% ipython --no-banner

In [1]: import numpy as np

In [2]: np.set_printoptions(precision=2, suppress=True, linewidth=120, floatmode="fixed")

In [3]: rd = lambda a: np.round(a, 2) + 0

In [4]: E = np.array([[4, 4, 4], [4, 9, 6], [4, 6, 12]])

In [5]: print(E)
[[ 4  4  4]
 [ 4  9  6]
 [ 4  6 12]]

In [6]: print(rd(np.linalg.det(E.T)))
144.0

In [7]: print(rd(np.linalg.det(E[::-1])))
-144.0

In [8]: print(rd(np.poly(E)))
[   1.00  -25.00  124.00 -144.00]

In [9]: print(np.einsum("ij,ji->", E, E))
377

In [10]: vals, evecs = np.linalg.eigh(E)

In [11]: print(np.abs(evecs[:, -1]).round(6).argmax())
2

In [12]: print(np.unique(vals.round(6) + 0, return_counts=True)[1])
[1 1 1]

In [13]: print((vals > 1e-8).sum(), (vals < -1e-8).sum())
3 0

In [14]: print(rd(np.linalg.eigvalsh(E + 2 * np.eye(3))))
[ 3.71  6.47 20.82]

In [15]: print(rd(vals))
[ 1.71  4.47 18.82]

In [16]: print(rd(np.linalg.svd(E, compute_uv=False)))
[18.82  4.47  1.71]

In [17]: print(rd(evecs.T @ evecs))
[[1.00 0.00 0.00]
 [0.00 1.00 0.00]
 [0.00 0.00 1.00]]

In [18]: print(rd(evecs @ np.diag(vals) @ evecs.T))
[[ 4.00  4.00  4.00]
 [ 4.00  9.00  6.00]
 [ 4.00  6.00 12.00]]

In [19]: print((E + E.T) / 2)
[[ 4.00  4.00  4.00]
 [ 4.00  9.00  6.00]
 [ 4.00  6.00 12.00]]

In [20]: print(rd(np.sort(np.abs(np.linalg.eigvals(E)))))
[ 1.71  4.47 18.82]

In [21]: print(np.linalg.matrix_power(E, 4))
[[15824 26252 32264]
 [26252 43629 53406]
 [32264 53406 66324]]

In [22]: print((E - E.T) / 2)
[[0.00 0.00 0.00]
 [0.00 0.00 0.00]
 [0.00 0.00 0.00]]

In [23]: print(np.allclose(E, E.T))
True

In [24]: print(np.allclose(E @ E.T, E.T @ E))
True

In [25]: print(rd(np.abs(np.linalg.eigvals(E)).max()))
18.82

In [26]: basis = np.array([[-4, -3, 3], [-3, -1, 5], [-4, 2, 5]])

In [27]: m1 = np.repeat(basis, 11 // 3, axis=0)

In [28]: rng = np.random.default_rng(13)

In [29]: m1 = m1 + 0.02 * rng.normal(size=m1.shape)

In [30]: print(rd(m1))
[[-3.96 -3.06  3.02]
 [-4.00 -2.97  3.01]
 [-3.96 -3.00  2.99]
 [-2.99 -0.99  4.99]
 [-3.00 -0.99  5.01]
 [-3.01 -1.01  4.96]
 [-3.97  2.00  5.03]
 [-3.99  2.04  5.03]
 [-3.99  2.03  4.98]]

In [31]: hat = m1 @ np.linalg.solve(m1.T @ m1, m1.T)

In [32]: print(np.allclose(hat @ hat, hat))
True

In [33]: print(rd(np.trace(hat)))
3.0
